In [1]: import numpy as np

In [2]: np.set_printoptions(precision=3, suppress=True, linewidth=160, sign=" ")

In [3]: rnd = lambda a: np.round(a, 3) + 0

In [4]: W0 = np.loadtxt("layer13.csv", delimiter=",")

In [5]: print(W0)
[[ 1.509 -0.176 -0.114  5.073  1.446  4.872  0.05   1.694]
 [ 1.523 -0.143  0.07   3.971  1.256  4.033 -0.055  1.489]
 [ 0.45  -0.09   0.109  0.942  0.146  1.304  0.019  0.37 ]
 [ 0.141  0.161 -0.149  0.471  0.069  0.48   0.035  0.141]
 [ 0.355 -0.171  0.079  0.548  0.193  0.429  0.017  0.379]
 [-0.64  -0.064  0.013 -1.623 -0.605 -1.679  0.07  -0.523]
 [-0.785 -0.12  -0.008 -2.238 -0.763 -2.347  0.045 -0.798]
 [ 0.635 -0.101  0.047  2.018  0.605  1.874  0.098  0.709]
 [ 0.803  0.042 -0.152  2.318  0.908  2.345 -0.085  0.929]
 [ 0.6   -0.015 -0.04   1.604  0.513  1.55   0.054  0.549]
 [-0.681  0.093 -0.068 -1.812 -0.749 -1.825  0.058 -0.752]
 [-1.304  0.102  0.01  -3.858 -1.085 -3.815  0.015 -1.239]
 [-0.228  0.14  -0.088 -0.691 -0.106 -0.758 -0.038 -0.279]
 [-0.594  0.022  0.094 -1.276 -0.339 -1.228 -0.061 -0.536]
 [-0.492  0.06   0.184 -1.599 -0.411 -1.471  0.08  -0.505]
 [-0.183 -0.059 -0.071 -0.344 -0.173 -0.092  0.071 -0.053]
 [-0.863 -0.033  0.014 -2.618 -0.873 -2.47  -0.025 -1.004]
 [-1.765 -0.123 -0.002 -5.624 -1.786 -5.615  0.038 -1.828]
 [ 1.843 -0.062 -0.044  5.857  2.131  5.793  0.014  2.035]
 [ 0.055  0.111  0.07   0.024 -0.037 -0.07   0.095 -0.097]
 [-0.213 -0.16   0.08  -0.39  -0.22  -0.654  0.065 -0.145]
 [-0.618 -0.092 -0.053 -1.674 -0.512 -1.745 -0.107 -0.522]
 [-0.515 -0.012 -0.222 -1.546 -0.402 -1.361  0.089 -0.454]
 [-0.314  0.043 -0.154 -1.374 -0.419 -1.241  0.204 -0.626]
 [ 0.754  0.039 -0.021  2.629  0.931  2.485 -0.002  0.959]
 [-0.027  0.167 -0.075 -0.407 -0.252 -0.534 -0.058 -0.298]
 [-0.237  0.009 -0.169 -0.653 -0.325 -0.705 -0.129 -0.15 ]
 [-0.046 -0.088  0.089 -0.067 -0.151 -0.143 -0.065 -0.18 ]
 [ 1.275  0.218  0.258  4.397  1.261  4.27   0.     1.477]
 [ 0.956 -0.003 -0.09   2.992  1.076  3.361  0.035  0.999]
 [-3.211  0.203  0.144 -9.659 -3.264 -9.643 -0.152 -3.17 ]
 [ 0.322  0.034 -0.095  0.345  0.158  0.24  -0.025  0.225]
 [ 0.36   0.057 -0.041  1.058  0.208  0.974  0.023  0.301]
 [-0.963  0.185  0.027 -3.317 -1.063 -3.291  0.072 -1.113]
 [-0.077  0.023 -0.032  0.03  -0.171  0.029  0.002  0.083]
 [-1.157 -0.048 -0.02  -3.151 -1.073 -3.089  0.005 -1.165]
 [-1.277  0.126  0.131 -3.638 -1.262 -3.595  0.077 -1.229]
 [ 1.206 -0.11  -0.044  3.466  1.279  3.184 -0.134  0.992]]

In [6]: print(np.linalg.matrix_rank(W0))
8

In [7]: print(rnd(np.linalg.svd(W0, compute_uv=False)))
[ 28.125   0.732   0.68    0.641   0.571   0.561   0.504   0.422]

In [8]: print(np.abs(W0).max())
9.659

In [9]: print(np.count_nonzero(W0))
303

In [10]: print(rnd(W0.sum(axis=0)))
[ -3.403   0.165  -0.333  -9.816  -3.861 -10.148   0.395  -3.335]

In [11]: print(np.unravel_index(np.abs(W0).argmax(), W0.shape))
(np.int64(30), np.int64(3))

In [12]: W0[:, 8]
---------------------------------------------------------------------------
IndexError                                Traceback (most recent call last)
Cell In[12], line 1
----> 1 W0[:, 8]

IndexError: index 8 is out of bounds for axis 1 with size 8
